% ipython --no-banner

In [1]: import numpy as np

In [2]: np.set_printoptions(precision=3, suppress=True, linewidth=140)

In [3]: feats = np.diag(10 * np.array([2, 0, 3, 2, 3])) + np.array([[3, 2, 7, 7, 3],
   ...:     [5, 8, 0, 4, 7],
   ...:     [9, 1, 0, 3, 2],
   ...:     [7, 0, 0, 0, 8],
   ...:     [4, 5, 7, 9, 3]])

In [4]: print(feats)
[[23  2  7  7  3]
 [ 5  8  0  4  7]
 [ 9  1 30  3  2]
 [ 7  0  0 20  8]
 [ 4  5  7  9 33]]

In [5]: O = feats.astype(float).copy()

In [6]: for j in range(5):
   ...:     O[:, j] -= O[:, :j] @ (O[:, :j].T @ O[:, j])
   ...:     O[:, j] /= np.linalg.norm(O[:, j])
   ...: 

In [7]: print(np.round(O.T @ O, 3) + 0)
[[1. 0. 0. 0. 0.]
 [0. 1. 0. 0. 0.]
 [0. 0. 1. 0. 0.]
 [0. 0. 0. 1. 0.]
 [0. 0. 0. 0. 1.]]

In [8]: evals, vecs = np.linalg.eig(feats)

In [9]: print(np.sort(np.linalg.eigvals(np.linalg.inv(feats))))
[0.022 0.034 0.047 0.079 0.158]

In [10]: print(np.sort(np.linalg.eigvals(feats @ feats)))
[  39.955  161.753  450.307  846.035 1993.95 ]

In [11]: hat = np.triu(np.array([[2, 2, 1, 2, 2],
    ...:     [0, 1, 0, 3, 2],
    ...:     [1, 1, 1, 1, 1],
    ...:     [3, 2, 2, 1, 0],
    ...:     [0, 3, 2, 3, 3]]), 1) + np.eye(5)

In [12]: M2 = hat @ feats @ np.linalg.inv(hat)

In [13]: print(hat @ feats - feats @ hat)
[[ 41. -19.  21.  10.  41.]
 [ 29.   0.   9.  44.  64.]
 [ 11. -13.  -2. -22.  -9.]
 [  0. -14.  -7. -14. -14.]
 [  0.  -8.  -4. -30. -25.]]

In [14]: print(M2)
[[ 64. -99. -13. 258. 184.]
 [ 34. -50. -20. 184. 149.]
 [ 20. -34.  17.  77.  54.]
 [  7. -14.  -7.  55.  29.]
 [  4.  -3.   3.   7.  28.]]

In [15]: data = np.loadtxt("x.csv", delimiter=",")

In [16]: print(data)
[[ 0.  0.  0.  2.  0.]
 [ 0.  0.  0.  0. -1.]]

In [17]: print(data[:, 1] @ data[:, 2])
0.0

In [18]: print(data @ data.T)
[[4. 0.]
 [0. 1.]]
